>>> import numpy as np
>>> np.set_printoptions(suppress=True, linewidth=140)
>>> arr = np.loadtxt("sample0.csv", delimiter=",")
>>> arr
array([[ 2.,  1.,  2.,  2.],
       [-4., -2., -4., -4.],
       [ 0.,  0.,  0.,  0.],
       [-2., -1., -2., -2.],
       [-6., -3., -6., -6.]])
>>> U, sigma, Vt = np.linalg.svd(arr)
>>> evecs = Vt[:(sigma > 1e-8).sum()]
>>> rng = np.random.default_rng(366522)
>>> x = arr[2] + 4 * arr[3] + rng.integers(2) * np.eye(4)[1]
>>> x
array([-8., -3., -8., -8.])
>>> np.round(np.linalg.norm(x - evecs.T @ evecs @ x), 3)
np.float64(0.961)
>>> t = np.radians(135)
>>> r_ = np.eye(4)
>>> r_[0, 0] = r_[2, 2] = np.cos(t)
>>> r_[0, 2], r_[2, 0] = -np.sin(t), np.sin(t)
>>> r_.round(3)
array([[-0.707,  0.   , -0.707,  0.   ],
       [ 0.   ,  1.   ,  0.   ,  0.   ],
       [ 0.707,  0.   , -0.707,  0.   ],
       [ 0.   ,  0.   ,  0.   ,  1.   ]])
>>> B = arr @ r_.T
>>> print(np.round(np.linalg.svd(arr, compute_uv=False), 3) + 0, np.round(np.linalg.svd(B, compute_uv=False), 3) + 0)
[13.964  0.     0.     0.   ] [13.964  0.     0.     0.   ]
>>> np.unique(arr.round(6), axis=0).shape
(5, 4)
>>> try:
...     np.linalg.inv(arr)
... except np.linalg.LinAlgError as e:
...     print(repr(e))
... 
LinAlgError('Last 2 dimensions of the array must be square')
>>> np.allclose(arr[:-1].T @ np.linalg.lstsq(arr[:-1].T, arr[-1])[0], arr[-1])
True
>>> U, sigma, Vt = np.linalg.svd(arr)
>>> np.argmax(sigma[:-1] / (sigma[1:] + 1e-6)) + 1
np.int64(1)
>>> sigma.round(3) + 0
array([13.964,  0.   ,  0.   ,  0.   ])
>>> B = U[:, :1] @ np.diag(sigma[:1]) @ Vt[:1]
>>> round(np.abs(arr - B).max(), 3)
np.float64(0.0)
>>> np.linalg.matrix_rank(B)
np.int64(1)
>>> B.round(3)
array([[ 2.,  1.,  2.,  2.],
       [-4., -2., -4., -4.],
       [ 0.,  0.,  0.,  0.],
       [-2., -1., -2., -2.],
       [-6., -3., -6., -6.]])
